>>> import numpy as np
>>> from numpy import linalg as LA
>>> np.set_printoptions(suppress=True, linewidth=200)
>>> M = np.loadtxt("case11.csv", delimiter=",")
>>> M.round(1) + 0
array([[ 0. ,  1. , -0.8,  0.6],
       [-0.6, -0.1, -1.9, -0.4],
       [ 0.1,  0.8, -0.7,  0.6],
       [-0.1, -0.3, -0.3, -0.9],
       [-0.6, -1.2,  0.5,  1.9]])
>>> U, s, vt = LA.svd(M)
>>> np.argmax(s[:-1] / (s[1:] + 1e-6)) + 1
np.int64(3)
>>> A2 = U[:, :3] @ np.diag(s[:3]) @ vt[:3]
>>> LA.matrix_rank(M, rtol=0.05)
np.int64(3)
>>> LA.matrix_rank(A2)
np.int64(3)
>>> f, v = M[1], M[4]
>>> np.round(f @ v, 1)
np.float64(-1.2)
>>> round(float(f @ f), 1)
4.1
>>> pr = (f @ v) / (f @ f) * f
>>> pr.round(1) + 0
array([0.2, 0. , 0.6, 0.1])
>>> LA.matrix_rank(np.outer(f, v))
np.int64(1)
>>> round(float(LA.norm(f + v) ** 2 + LA.norm(f - v) ** 2), 1)
19.6
>>> round(float((v - pr) @ f), 1)
0.0
>>> rng = np.random.default_rng(733)
>>> A2 = M + rng.integers(-2, 3, (5, 3)) @ rng.integers(-2, 3, (3, 4))
>>> A2.round(1)
array([[ 2. ,  3. ,  3.2, -1.4],
       [ 4.4, -1.1,  2.1,  0.6],
       [ 3.1,  1.8,  3.3,  1.6],
       [-2.1, -0.3, -2.3,  0.1],
       [-2.6, -1.2, -1.5,  1.9]])
>>> np.round(LA.svd(A2 - M, compute_uv=False), 1) + 0
array([10. ,  3.5,  1.6,  0. ])
>>> LA.matrix_rank(A2 - M, tol=1e-8)
np.int64(3)
>>> A2 = np.array([[3, -2], [1, 0]])
>>> W2 = np.array([[2, 2, 0], [1, 1, 1], [1, 2, 2]])
>>> A = np.kron(A2, W2)
>>> A
array([[ 6,  6,  0, -4, -4,  0],
       [ 3,  3,  3, -2, -2, -2],
       [ 3,  6,  6, -2, -4, -4],
       [ 2,  2,  0,  0,  0,  0],
       [ 1,  1,  1,  0,  0,  0],
       [ 1,  2,  2,  0,  0,  0]])
>>> A2 = A / LA.norm(A, axis=1, keepdims=True)
>>> G = A2 @ A2.T
>>> G.round(1)
array([[1. , 0.8, 0.7, 0.8, 0.7, 0.6],
       [0.8, 1. , 1. , 0.7, 0.8, 0.8],
       [0.7, 1. , 1. , 0.6, 0.8, 0.8],
       [0.8, 0.7, 0.6, 1. , 0.8, 0.7],
       [0.7, 0.8, 0.8, 0.8, 1. , 1. ],
       [0.6, 0.8, 0.8, 0.7, 1. , 1. ]])
>>> np.round(LA.norm(A2, axis=1), 1)
array([1., 1., 1., 1., 1., 1.])
>>> np.round(np.degrees(np.arccos(np.clip(G[5, 1], -1, 1))), 1)
np.float64(36.8)
>>> (np.abs(G) > 0.9).astype(int)
array([[1, 0, 0, 0, 0, 0],
       [0, 1, 1, 0, 0, 0],
       [0, 1, 1, 0, 0, 0],
       [0, 0, 0, 1, 0, 0],
       [0, 0, 0, 0, 1, 1],
       [0, 0, 0, 0, 1, 1]])
>>> W0 = np.load("m.npy")
>>> W0.round(1) + 0
array([[-14.1,  10.3,  10.1,  -0.4],
       [-11.9,   8.2,   8.9,  -0.5],
       [ -7.1,   4.2,   6.1,  -0.9],
       [ -6.2,   3.5,   5.5,  -0.9],
       [ -6. ,   3.4,   5.4,  -1. ],
       [ -5.4,   2.9,   5. ,  -1. ],
       [ -3.3,   1.6,   3.5,  -1. ],
       [ -3.2,   1.5,   3.3,  -1. ],
       [ -2.8,   1.3,   3. ,  -1. ],
       [ -2.6,   1.2,   2.9,  -1. ],
       [ -2. ,   0.9,   2.3,  -0.9],
       [ -1.1,   0.5,   1.5,  -0.7],
       [ -0.5,   0.3,   0.8,  -0.5],
       [ -0.2,   0.2,   0.4,  -0.3],
       [  0.1,  -0.8,  -0.5,   1.1],
       [  0.1,  -0.9,  -0.5,   1.2],
       [  0. ,  -3.3,  -0.1,   2.7],
       [  0. ,  -5.2,   0.3,   3.5],
       [  0. ,  -5.7,   0.4,   3.7],
       [  0.3,  -9.8,   1.3,   5.1],
       [  0.9, -15.2,   2.5,   6.5],
       [  1.6, -19.6,   3.5,   7.5]])
>>> round(float(LA.norm(W0, 2) / LA.norm(W0)), 1)
0.8
>>> LA.matrix_rank(W0, rtol=0.1)
np.int64(3)
>>> LA.cond(W0) > 100
np.True_
>>> Xs = W0 - W0.mean(axis=0)
>>> U, s, vt = LA.svd(Xs, full_matrices=False)
>>> np.round(vt[0] * np.sign(vt[0, np.abs(vt[0]).argmax()]), 1)
array([-0.4,  0.8,  0.2, -0.3])
>>> np.abs(vt[0]).argmax()
np.int64(1)
>>> Q = M.astype(float).copy()
>>> for j in range(4):
...     Q[:, j] -= Q[:, :j] @ (Q[:, :j].T @ Q[:, j])
...     Q[:, j] /= LA.norm(Q[:, j])
... 
>>> np.round(Q.T @ M, 1) + 0
array([[ 0.9,  1. ,  1. , -0.9],
       [ 0. ,  1.5, -1.8,  0. ],
       [ 0. ,  0. ,  1. ,  2. ],
       [ 0. ,  0. ,  0. ,  0.8]])
>>> np.round(Q.T @ Q, 1) + 0
array([[1., 0., 0., 0.],
       [0., 1., 0., 0.],
       [0., 0., 1., 0.],
       [0., 0., 0., 1.]])
>>> E = np.load("run1.npy")
>>> E
array([[ 1, -1,  1, -1],
       [ 1,  0,  0,  0],
       [ 1,  1,  1,  1],
       [ 1,  2,  4,  8],
       [ 1,  3,  9, 27]])
>>> hat = E @ LA.solve(E.T @ E, E.T)
>>> np.round((np.eye(5) - hat) @ E, 1) + 0
array([[0., 0., 0., 0.],
       [0., 0., 0., 0.],
       [0., 0., 0., 0.],
       [0., 0., 0., 0.],
       [0., 0., 0., 0.]])
>>> np.round(np.trace(hat), 1)
np.float64(4.0)
>>> LA.matrix_rank(np.eye(5) - hat)
np.int64(1)
>>> np.round(np.diag(hat), 1)
array([1. , 0.8, 0.5, 0.8, 1. ])
>>> np.allclose(hat @ hat, hat)
True
>>> round(np.log10(LA.cond(E)))
2
>>> LA.matrix_rank(E, rtol=0.1)
np.int64(1)
>>> np.argsort(-LA.norm(E, axis=0).round(6), kind="stable")[:3]
array([3, 2, 1])
